>>> import numpy as np
>>> np.set_printoptions(suppress=True, linewidth=160)
>>> X = np.load("data.npy")
>>> print(X.round(3))
[[-2.098  0.069 -0.036 -0.401  2.105]
 [ 0.663 -1.491  2.407 -0.116  0.729]
 [-0.11  -2.466 -1.489  0.824  0.102]
 [-1.988 -0.568  0.788 -0.292 -2.005]
 [ 0.442 -0.606 -0.607 -2.839 -0.091]]
>>> Uu, sig, Vt = np.linalg.svd(X, full_matrices=False)
>>> print(Uu.shape, sig.shape, Vt.shape)
(5, 5) (5,) (5, 5)
>>> print((sig > 1e-8).sum())
5
>>> print(np.round(Uu.T @ X @ Vt.T, 3) + 0)
[[3. 0. 0. 0. 0.]
 [0. 3. 0. 0. 0.]
 [0. 0. 3. 0. 0.]
 [0. 0. 0. 3. 0.]
 [0. 0. 0. 0. 3.]]
>>> print(np.round(sig / sig[0], 3))
[1. 1. 1. 1. 1.]
>>> print(np.round(np.sqrt((sig ** 2).sum()), 3), round(float(np.linalg.norm(X)), 3))
6.708 6.708
>>> print(np.allclose(Uu * sig @ Vt, X))
True
>>> print(np.round(np.kron(np.eye(2, dtype=int), X), 3))
[[-2.098  0.069 -0.036 -0.401  2.105 -0.     0.    -0.    -0.     0.   ]
 [ 0.663 -1.491  2.407 -0.116  0.729  0.    -0.     0.    -0.     0.   ]
 [-0.11  -2.466 -1.489  0.824  0.102 -0.    -0.    -0.     0.     0.   ]
 [-1.988 -0.568  0.788 -0.292 -2.005 -0.    -0.     0.    -0.    -0.   ]
 [ 0.442 -0.606 -0.607 -2.839 -0.091  0.    -0.    -0.    -0.    -0.   ]
 [-0.     0.    -0.    -0.     0.    -2.098  0.069 -0.036 -0.401  2.105]
 [ 0.    -0.     0.    -0.     0.     0.663 -1.491  2.407 -0.116  0.729]
 [-0.    -0.    -0.     0.     0.    -0.11  -2.466 -1.489  0.824  0.102]
 [-0.    -0.     0.    -0.    -0.    -1.988 -0.568  0.788 -0.292 -2.005]
 [ 0.    -0.    -0.    -0.    -0.     0.442 -0.606 -0.607 -2.839 -0.091]]
>>> print(np.round(np.linalg.det(2 * X), 3), round(float(np.linalg.det(X)), 3))
7776.0 243.0
>>> print(np.round(np.poly(X), 3))
[   1.       5.461    8.7    -26.101 -147.459 -243.   ]
>>> W0 = np.load("w.npy")
>>> print(W0)
[[  4   5  -4  -4  -4  -3  -2   3  -3  -5  -5   2  -1  -3  -2]
 [  2  -2  -1  -5   3  -5  -2   1  -3   3   5   3   2   3   4]
 [ -2  -1  -8   0   0   2   3  -4  -2  -2   5   5  -3  -4  -3]
 [  2  -2   4 -19  -2   3  -4   1   1  -3   5  -1  -5  -5  -4]
 [  0  -1   0   1  13   1   2   1   4   0  -5  -5  -2  -5   2]
 [ -4   3  -5   5  -1  17  -2   1  -3   1   0  -3   4   2   3]
 [ -2  -1  -1  -4   2   0   5   1   5   2  -4   0  -2   5   5]
 [  4  -2   0  -5   4   0   5 -16   5   4  -5   5   4   4   5]
 [  3   4   2   2  -4   2   4   1  -3  -5  -5   2   3  -2  -2]
 [ -4  -5  -5   3   2  -3   3   1   2   5  -4   3   5  -3  -4]
 [  3   0   0   3  -3  -2  -2  -2   3   2 -12  -5   5   1  -3]
 [  4  -5  -4   1   5   0  -2   3   2   2  -1 -21   0  -2   4]
 [ -1   0   5   5  -4  -4  -1   4  -1  -1   1   5  15  -4  -2]
 [ -2  -1   5   2   2   5   1  -5   2   0   4  -2   0  -3   3]
 [  4  -3  -3   3   3   4   5   2  -1   2  -3   1  -4   4   5]]
>>> vec = np.array([0, 4, 4, 3, 3, 3, 1, 0, 1, 5, 3, 3, 3, 2, 5])
>>> target = W0 @ vec
>>> c, lr = np.zeros(15), 1 / np.linalg.norm(W0, 2) ** 2
>>> for i in range(200):
...     c -= lr * W0.T @ (W0 @ c - target)
...     if i % 50 == 0: print(i, round(np.linalg.norm(W0 @ c - target), 3))
... 
0 103.226
50 2.394
100 2.093
150 1.919
>>> print(round(float(np.linalg.cond(W0)), 3))
92.084
>>> rng = np.random.default_rng(148725)
>>> other = W0 + rng.integers(-2, 3, (15, 14)) @ rng.integers(-2, 3, (14, 15))
>>> print(other)
[[  2   7   2 -11  -8  -8  -4   5  -2 -14 -14  12   6   9 -15]
 [-13 -14  10 -25  -7 -16  13   9   3  12  -6   4  -3  17 -11]
 [ -5  -3  -5  -7  -7   6  -1   4  -1  -4  -6  12   2 -11   5]
 [ 12  -3  -2 -27   6  -8  -5 -10  -5   5  -4  -7  -1  12  -8]
 [  2  -5  13  -7 -13   3  -8   1  14  -1  -5   2  -1 -10   1]
 [ -7   6   8  11 -17  14   3  13  -2   3   4  -9  -2  -3  13]
 [-12   0   1 -19  10 -17  12   7  12  -6 -10   5 -11   9   9]
 [  5   7   9   2   1   4   3 -31   7   7  -1  -5   1   0  -1]
 [ -3   2  10  -7 -13   7   4  -9   4  -5  -7  -5   4 -13  -3]
 [-10   1  -9   9   8   4   1   7   7 -10  -9  10   7  -8  -7]
 [  5   3   3   2  -7  11  -4 -10   5   8  -2 -18   7  -2 -14]
 [  7   6  -8   1   8   5 -10   0  18  -6  12 -34 -14 -15  11]
 [  3  -2  10  -9  -4  -1  -4   8  -8   6   4  -3  19   8   1]
 [ -4  -4   9   1   6  10  -2 -10   2  -6  -4   1   7 -17  12]
 [  9   0   8  10  -1 -10  11  -3 -11   9   0  -2  -3   7  10]]
>>> print(np.abs(other - W0).sum(axis=1))
[ 91 163  79 110  90  95 109  82  78  85  83 121  79  74  87]
>>> print(np.linalg.matrix_rank(other - W0, tol=1e-8))
14
>>> print(np.allclose(other, other.T))
False
>>> print(np.allclose(other @ other.T, other.T @ other))
False
>>> print(np.round(np.abs(np.linalg.eigvals(other)).max(), 3))
38.137
>>> F = np.loadtxt("sample16.csv", delimiter=",")
>>> print(F)
[[0. 0. 0. 0. 0. 1. 0. 0. 1. 1. 1. 0. 0. 0. 1.]
 [0. 0. 0. 1. 0. 0. 0. 0. 1. 0. 0. 0. 1. 0. 1.]
 [0. 0. 0. 0. 0. 0. 0. 0. 0. 0. 1. 0. 0. 0. 1.]
 [0. 1. 0. 0. 0. 0. 0. 0. 0. 0. 0. 1. 0. 1. 0.]
 [0. 0. 0. 0. 0. 1. 0. 0. 0. 0. 0. 0. 1. 0. 0.]
 [1. 0. 0. 0. 1. 0. 0. 0. 0. 0. 0. 0. 0. 0. 0.]
 [0. 0. 0. 0. 0. 0. 0. 0. 1. 1. 0. 0. 0. 0. 0.]
 [0. 0. 0. 0. 0. 0. 0. 0. 0. 1. 1. 0. 1. 0. 0.]
 [1. 1. 0. 0. 0. 0. 1. 0. 0. 0. 0. 0. 0. 1. 0.]
 [1. 0. 0. 0. 0. 0. 1. 1. 0. 0. 0. 0. 0. 0. 1.]
 [1. 0. 1. 0. 0. 0. 0. 1. 0. 0. 0. 0. 0. 0. 0.]
 [0. 0. 0. 1. 0. 0. 0. 0. 0. 0. 0. 0. 0. 0. 0.]
 [0. 1. 0. 0. 1. 0. 0. 1. 0. 0. 0. 0. 0. 0. 1.]
 [0. 0. 0. 1. 0. 0. 0. 0. 1. 0. 0. 0. 0. 0. 0.]
 [1. 1. 1. 0. 0. 0. 0. 0. 0. 1. 0. 0. 1. 0. 0.]]
>>> # symmetric, so the eigenvalues are real
>>> Uu, sig, Vt = np.linalg.svd(F)
>>> V = Vt[:(sig > 1e-8).sum()]
>>> vec = F[4] + -3 * F[5] + rng.integers(2) * np.eye(15)[5]
>>> print(vec)
[-3.  0.  0.  0. -3.  2.  0.  0.  0.  0.  0.  0.  1.  0.  0.]
>>> print(round(np.linalg.norm(vec - V.T @ V @ vec), 3))
0.0
>>> print(np.linalg.matrix_rank(np.vstack([F, vec])))
14
>>> print(np.round(np.diag(V.T @ V), 3))
[0.862 0.966 0.69  1.    0.862 1.    0.69  0.966 1.    1.    1.    0.966 1.    1.    1.   ]
>>> print(np.allclose(V.T @ V @ vec, vec))
True
>>> rank = np.linalg.matrix_rank(F)
>>> print(rank)
14
>>> null = np.linalg.svd(F)[2][rank:].T
>>> print(np.round(F @ null, 3) + 0)
[[0.]
 [0.]
 [0.]
 [0.]
 [0.]
 [0.]
 [0.]
 [0.]
 [0.]
 [0.]
 [0.]
 [0.]
 [0.]
 [0.]
 [0.]]
>>> print([int(np.linalg.matrix_rank(F[:i])) for i in range(1, len(F) + 1)])
[1, 2, 3, 4, 5, 6, 7, 8, 9, 10, 11, 11, 12, 13, 14]
>>> print(np.allclose(F @ null, 0))
True
>>> print(null.shape)
(15, 1)
>>> print([int(np.linalg.matrix_rank(F[:, :j + 1])) for j in range(15)])
[1, 2, 3, 4, 5, 6, 7, 8, 9, 10, 11, 11, 12, 13, 14]
>>> ev, V = np.linalg.eigh(F)
>>> print((ev > 1e-8).sum(), (ev < -1e-8).sum())
7 7
>>> print(np.unique(ev.round(6) + 0, return_counts=True)[1])
[1 1 1 1 1 1 1 1 1 1 1 1 1 1 1]
>>> ev, V = np.linalg.eigh(F)
>>> vec = np.array([2, 5, 2, 2, 0, 1, 4, 5, 4, 0, 3, 5, 4, 5, 3])
>>> print((np.sign(V[:, -1].round(6)) == np.sign(V[0, -1].round(6))).astype(int))
[1 1 1 1 1 1 1 1 1 1 1 1 1 1 1]
>>> print(np.abs(F).sum(axis=1).max(), round(float(np.abs(ev).max()), 3))
5.0 3.605
>>> print(round(np.linalg.eigvalsh(F).min(), 3))
-2.945
>>> print(np.all(np.linalg.eigvalsh(F) > 0))
False
>>> J = np.loadtxt("case7.csv", delimiter=",")
>>> print(J)
[[ 2. -2.  0.  0.]
 [ 2. -1.  0.  0.]
 [ 0.  0.  2. -2.]
 [ 0.  0.  2. -1.]]
>>> print(np.round(np.linalg.det(J[::-1]), 3))
4.0
>>> print(np.round(np.linalg.eigvals(J).sum().real, 3))
2.0
>>> print(np.round(np.linalg.det(J.T), 3))
4.0
>>> print(np.kron(np.eye(2, dtype=int), J))
[[ 2. -2.  0.  0.  0. -0.  0.  0.]
 [ 2. -1.  0.  0.  0. -0.  0.  0.]
 [ 0.  0.  2. -2.  0.  0.  0. -0.]
 [ 0.  0.  2. -1.  0.  0.  0. -0.]
 [ 0. -0.  0.  0.  2. -2.  0.  0.]
 [ 0. -0.  0.  0.  2. -1.  0.  0.]
 [ 0.  0.  0. -0.  0.  0.  2. -2.]
 [ 0.  0.  0. -0.  0.  0.  2. -1.]]
>>> print(round(np.linalg.det(2 * J), 3), np.round(np.linalg.det(J), 3))
64.0 4.0
>>> print(np.einsum("ij,ji->", J, J))
-6.0
>>> print(np.flatnonzero(np.linalg.matrix_power((J != 0) + (J.T != 0) + np.eye(4), 4)[3]))
[2 3]
>>> print((J != 0).astype(int))
[[1 1 0 0]
 [1 1 0 0]
 [0 0 1 1]
 [0 0 1 1]]
>>> print(J @ J)
[[ 0. -2.  0.  0.]
 [ 2. -3.  0.  0.]
 [ 0.  0.  0. -2.]
 [ 0.  0.  2. -3.]]
>>> print(round(float(np.linalg.det(J)), 3))
4.0
>>> print((np.linalg.matrix_power((J != 0) + (J.T != 0) + np.eye(4), 4) > 0).astype(int))
[[1 1 0 0]
 [1 1 0 0]
 [0 0 1 1]
 [0 0 1 1]]
>>> O, Rm = np.linalg.qr(J)
>>> print(O.shape, Rm.shape)
(4, 4) (4, 4)
>>> print(np.allclose(Rm.T @ Rm, J.T @ J))
True
>>> print(Rm.round(3))
[[-2.828  2.121  0.     0.   ]
 [ 0.     0.707  0.     0.   ]
 [ 0.     0.    -2.828  2.121]
 [ 0.     0.     0.     0.707]]
>>> print(np.round(O @ Rm, 3))
[[ 2. -2.  0.  0.]
 [ 2. -1.  0.  0.]
 [ 0.  0.  2. -2.]
 [ 0.  0.  2. -1.]]
>>> data = np.loadtxt("dump.csv", delimiter=",")
>>> print(data)
[[ -0.8    -4.372   0.4     0.5     0.9     0.3    -1.1    -1.1     1.6     0.8    -0.3     0.6  ]
 [  0.6     3.613   0.1     1.8    -1.1    -0.4    -1.6     0.9    -1.1    -0.3     1.5    -0.2  ]
 [  0.9   -17.209  -0.4    -0.9    -0.7     0.1     1.4    -4.3     0.9     1.3    -0.1    -1.9  ]
 [  1.2    -3.161  -1.4     1.6     0.2     0.2    -1.2    -0.8     0.7    -0.2    -0.7    -0.2  ]
 [ -0.1     3.214   1.5    -1.3    -1.6     0.1     0.2     0.8    -0.4     1.1     1.      0.3  ]
 [  0.7     3.197   0.3     0.3    -1.1     0.7    -0.1     0.8    -0.1     0.5     0.1    -1.1  ]
 [ -0.4     0.006  -0.7     0.      0.4     0.4    -1.7     0.     -1.4    -0.2    -0.4     1.1  ]
 [ -0.5    -6.373   1.5     0.3    -0.3    -0.7    -1.7    -1.6    -0.3     0.4    -0.7     0.4  ]
 [  0.8     2.781   1.1    -0.1     1.1    -1.8     0.4     0.7     0.8    -0.3    -0.5     1.1  ]
 [  0.      0.797   1.2     0.8    -0.3    -0.6    -0.5     0.2    -0.1    -1.6     1.     -1.4  ]
 [  0.6    -1.626  -1.8    -1.1     1.1     0.4    -1.7    -0.4    -0.1    -0.4     1.5    -0.4  ]
 [  0.6    -2.365  -0.4    -0.1     0.8     1.4     1.     -0.6     0.3    -0.1     1.9     0.5  ]
 [ -0.4    -0.774  -0.6     0.6     0.8    -0.7     0.4    -0.2    -0.7    -1.6     0.3     1.2  ]
 [  0.9     1.545  -1.9    -0.3    -0.8    -0.3    -0.5     0.4     2.4    -0.9    -0.3    -0.8  ]
 [ -0.5    -0.792  -0.4     0.1    -1.      1.2    -1.1    -0.2    -1.     -0.7    -0.4     0.4  ]
 [ -2.5     0.799  -0.3    -0.4    -1.1     0.3     1.3     0.2    -0.1    -1.1     0.      0.8  ]
 [ -0.6     7.582   0.9     0.4    -1.     -0.3    -0.9     1.9     1.5    -0.8    -0.3     1.8  ]
 [  0.1    -1.581  -0.1     0.4     0.4    -0.3    -1.7    -0.4    -0.1     0.2    -0.3    -1.   ]
 [ -0.3     0.802  -0.7    -1.9     1.1    -1.      1.      0.2     0.8     0.7     1.3     0.8  ]
 [ -0.9     3.187  -0.9     0.2    -1.      1.3    -0.5     0.8    -0.5    -2.2    -2.      1.9  ]
 [  0.8    -0.021   0.8    -0.9    -0.2     0.4     0.1     0.      1.2     0.4     0.3    -0.5  ]
 [  0.8    -0.841   0.2    -0.7    -0.2     1.3     0.2    -0.2     0.6    -0.4     0.5    -0.2  ]
 [  0.3     0.019   1.1     0.5    -0.8    -2.3    -0.2     0.      0.      0.6     0.2    -1.4  ]
 [ -0.5     0.011   0.      1.9    -0.3    -0.7    -0.1     0.      0.1     0.3    -1.3    -1.   ]
 [ -0.3     4.006  -1.4    -0.1     2.2    -2.6     0.2     1.      1.      0.6    -0.3     1.   ]]
>>> other = np.array([[0, 4, -4],
...     [-3, -5, -4],
...     [5, 1, 5],
...     [1, -3, -1],
...     [4, -3, 4],
...     [-3, -5, -4],
...     [1, 5, 1],
...     [5, 0, -4],
...     [2, -4, -1],
...     [-4, -4, 2],
...     [3, -1, -4],
...     [-4, -5, 5]])
>>> print(np.round(np.einsum("ij->j", data), 3))
[ 0.5   -7.556 -1.9    1.6   -2.5   -3.6   -8.4   -1.9    6.    -3.9    2.     1.8  ]
>>> print(np.vstack([data, other.T]).shape)
(28, 12)
>>> print(np.linalg.matrix_rank(np.vstack([data, other.T])))
12
>>> print([round(float(x), 3) for x in np.linalg.svd(F, compute_uv=False)[:3]])
[3.605, 2.945, 2.331]
>>> Uu, sig, Vt = np.linalg.svd(data, full_matrices=False)
>>> print(np.round(np.cumsum(sig ** 2) / np.sum(sig ** 2), 3))
[0.723 0.78  0.829 0.873 0.909 0.937 0.958 0.972 0.985 0.994 1.    1.   ]
>>> print(np.round(Uu.T @ data @ Vt.T, 3) + 0)
[[23.452  0.     0.     0.     0.     0.     0.     0.     0.     0.     0.     0.   ]
 [ 0.     6.558  0.     0.     0.     0.     0.     0.     0.     0.     0.     0.   ]
 [ 0.     0.     6.087  0.     0.     0.     0.     0.     0.     0.     0.     0.   ]
 [ 0.     0.     0.     5.822  0.     0.     0.     0.     0.     0.     0.     0.   ]
 [ 0.     0.     0.     0.     5.252  0.     0.     0.     0.     0.     0.     0.   ]
 [ 0.     0.     0.     0.     0.     4.583  0.     0.     0.     0.     0.     0.   ]
 [ 0.     0.     0.     0.     0.     0.     3.949  0.     0.     0.     0.     0.   ]
 [ 0.     0.     0.     0.     0.     0.     0.     3.347  0.     0.     0.     0.   ]
 [ 0.     0.     0.     0.     0.     0.     0.     0.     3.111  0.     0.     0.   ]
 [ 0.     0.     0.     0.     0.     0.     0.     0.     0.     2.546  0.     0.   ]
 [ 0.     0.     0.     0.     0.     0.     0.     0.     0.     0.     2.219  0.   ]
 [ 0.     0.     0.     0.     0.     0.     0.     0.     0.     0.     0.     0.015]]
>>> print(np.abs(Uu[:, 0]).round(6).argmax())
2
>>> print(np.round(sig / sig[0], 3))
[1.    0.28  0.26  0.248 0.224 0.195 0.168 0.143 0.133 0.109 0.095 0.001]
>>> print((sig > 1e-8).sum())
12
>>> vec = np.array([-3, -2, 1, 3, -1, -2, -1, 1, -1, -3, 1, 1])
>>> h = np.maximum(data @ vec, 0)
>>> print(np.round(np.tanh(data @ vec), 3))
[ 1.     1.     1.     1.    -1.    -1.     0.999  1.    -0.999  1.    -0.952 -0.515  1.    -1.     1.     1.    -1.     0.999 -1.     0.991 -1.    -1.
  1.     1.    -1.   ]
>>> print(np.flatnonzero(h > 1e-9))
[ 0  1  2  3  6  7  9 12 14 15 17 19 22 23]
